>>> import numpy as np
>>> from numpy import linalg as LA
>>> np.set_printoptions(suppress=True, linewidth=100)
>>> r0 = np.array([3, 3, 4, 4, 0, 3, 5, 5, 5, 4])
>>> rng = np.random.default_rng(89)
>>> m1 = np.outer(rng.normal(size=38), r0) + 0.3 * rng.normal(size=(38, 10))
>>> m1.round(2)
array([[ -2.08,  -1.75,  -1.58,  -2.12,  -0.09,  -1.47,  -2.38,  -2.8 ,  -2.52,  -2.39],
       [ -0.47,  -0.93,  -0.81,  -1.41,   0.33,  -1.01,  -1.67,  -1.09,  -1.44,  -1.21],
       [  3.36,   3.19,   3.74,   4.18,  -0.1 ,   3.36,   5.36,   5.  ,   5.2 ,   3.81],
       [  1.26,   0.68,   1.27,   1.51,   0.05,   1.36,   1.78,   1.53,   1.38,   1.3 ],
       [  2.79,   3.17,   3.8 ,   4.06,  -0.21,   2.81,   4.57,   4.62,   5.28,   3.94],
       [  1.01,   0.86,   1.76,   1.26,  -0.24,   0.81,   2.07,   1.46,   1.45,   1.43],
       [  1.33,   1.16,   1.83,   1.89,  -0.24,   1.82,   2.72,   2.21,   2.43,   2.22],
       [  0.65,   0.67,   0.17,   0.34,   0.1 ,   0.26,   0.57,   0.8 ,   0.96,   0.77],
       [  2.37,   2.62,   2.72,   2.37,  -0.07,   2.06,   2.94,   3.31,   2.75,   2.23],
       [ -2.57,  -2.96,  -3.49,  -3.52,  -0.07,  -2.68,  -4.34,  -4.09,  -3.81,  -3.65],
       [  3.09,   3.18,   4.19,   4.22,  -0.27,   2.87,   5.34,   5.8 ,   5.49,   4.48],
       [ -3.58,  -3.73,  -4.91,  -4.78,   0.15,  -3.26,  -5.17,  -5.54,  -6.01,  -4.62],
       [  0.44,   0.5 ,   0.65,   0.53,  -0.51,   0.23,   0.45,   0.81,   0.97,   0.67],
       [ -0.26,   0.12,   0.45,  -0.27,  -0.3 ,  -0.57,   0.53,  -0.31,   0.16,   0.17],
       [ -1.59,  -2.04,  -1.99,  -2.61,  -0.09,  -1.78,  -2.88,  -2.98,  -2.22,  -2.22],
       [  0.51,   0.73,   1.46,   1.86,  -0.02,   0.05,   1.49,   1.32,   1.55,   1.49],
       [ -6.39,  -6.26,  -8.94,  -8.55,   0.2 ,  -6.18, -10.84, -10.3 , -10.22,  -8.39],
       [ -2.65,  -2.87,  -3.85,  -3.77,  -0.23,  -2.76,  -4.91,  -4.78,  -5.09,  -3.69],
       [ -0.55,  -0.65,  -0.55,  -0.6 ,   0.26,   0.04,  -0.31,  -0.51,  -0.55,  -0.14],
       [  1.94,   2.17,   3.11,   3.21,  -0.19,   3.09,   4.2 ,   3.25,   3.84,   2.63],
       [  2.9 ,   3.18,   3.48,   3.93,   0.12,   2.75,   4.94,   4.9 ,   4.48,   3.32],
       [ -2.22,  -1.66,  -2.45,  -2.81,   0.33,  -2.2 ,  -3.87,  -3.7 ,  -3.57,  -3.27],
       [ -1.93,  -2.32,  -3.19,  -2.76,  -0.14,  -2.49,  -4.22,  -3.65,  -4.26,  -2.98],
       [  0.13,   0.06,  -0.21,  -0.52,   0.18,  -0.91,  -0.47,  -0.14,  -0.41,  -0.37],
       [  2.91,   3.09,   4.55,   3.96,  -0.02,   3.74,   5.12,   5.33,   5.4 ,   4.35],
       [  2.34,   2.23,   3.59,   3.62,   0.42,   3.34,   4.27,   4.12,   4.24,   3.31],
       [  1.05,   1.25,   1.04,   1.69,   0.09,   1.27,   1.75,   2.47,   2.13,   1.29],
       [  1.73,   1.83,   2.29,   2.45,   0.28,   1.9 ,   2.71,   2.62,   3.4 ,   1.99],
       [ -0.91,  -1.58,  -2.15,  -1.67,  -0.16,  -1.03,  -2.4 ,  -2.49,  -2.78,  -1.88],
       [ -6.21,  -5.87,  -8.11,  -7.74,   0.4 ,  -5.72,  -9.55,  -9.75,  -9.51,  -7.4 ],
       [ -0.09,  -0.34,  -0.75,  -0.73,   0.17,  -0.02,  -1.28,  -0.59,  -0.8 ,  -0.75],
       [ -2.04,  -1.55,  -2.27,  -2.46,   0.27,  -1.72,  -3.47,  -2.32,  -2.76,  -2.65],
       [ -5.15,  -5.23,  -6.63,  -7.13,   0.22,  -5.07,  -8.86,  -9.14,  -8.63,  -7.2 ],
       [ -6.97,  -7.24,  -9.65, -10.17,   0.37,  -7.58, -11.68, -11.9 , -12.38,  -9.53],
       [ -0.6 ,  -0.84,  -0.93,  -1.03,   0.27,  -0.81,  -1.17,  -1.37,  -1.46,  -1.03],
       [  1.73,   2.18,   2.53,   2.82,   0.06,   2.51,   3.47,   3.13,   2.52,   3.36],
       [ -1.2 ,  -1.67,  -2.3 ,  -1.89,  -0.17,  -1.16,  -2.92,  -2.79,  -2.58,  -2.26],
       [  1.11,   1.24,   1.74,   1.8 ,   0.28,   1.11,   1.97,   1.99,   2.53,   1.96]])
>>> z = m1[:, 5] > np.median(m1[:, 5])
>>> r0 = m1[z].mean(axis=0) - m1[~z].mean(axis=0)
>>> ((m1 - m1.mean(axis=0)) @ r0 > 0).astype(int)
array([0, 0, 1, 1, 1, 1, 1, 1, 1, 0, 1, 0, 1, 1, 0, 1, 0, 0, 1, 1, 1, 0, 0, 1, 1, 1, 1, 1, 0, 0, 0,
       0, 0, 0, 0, 1, 0, 1])
>>> r0.round(2)
array([ 4.14,  4.31,  5.64,  5.84, -0.1 ,  4.41,  7.21,  7.05,  7.14,  5.77])
>>> round(float((((m1 - m1.mean(axis=0)) @ r0 > 0) == z).mean()), 2)
0.95
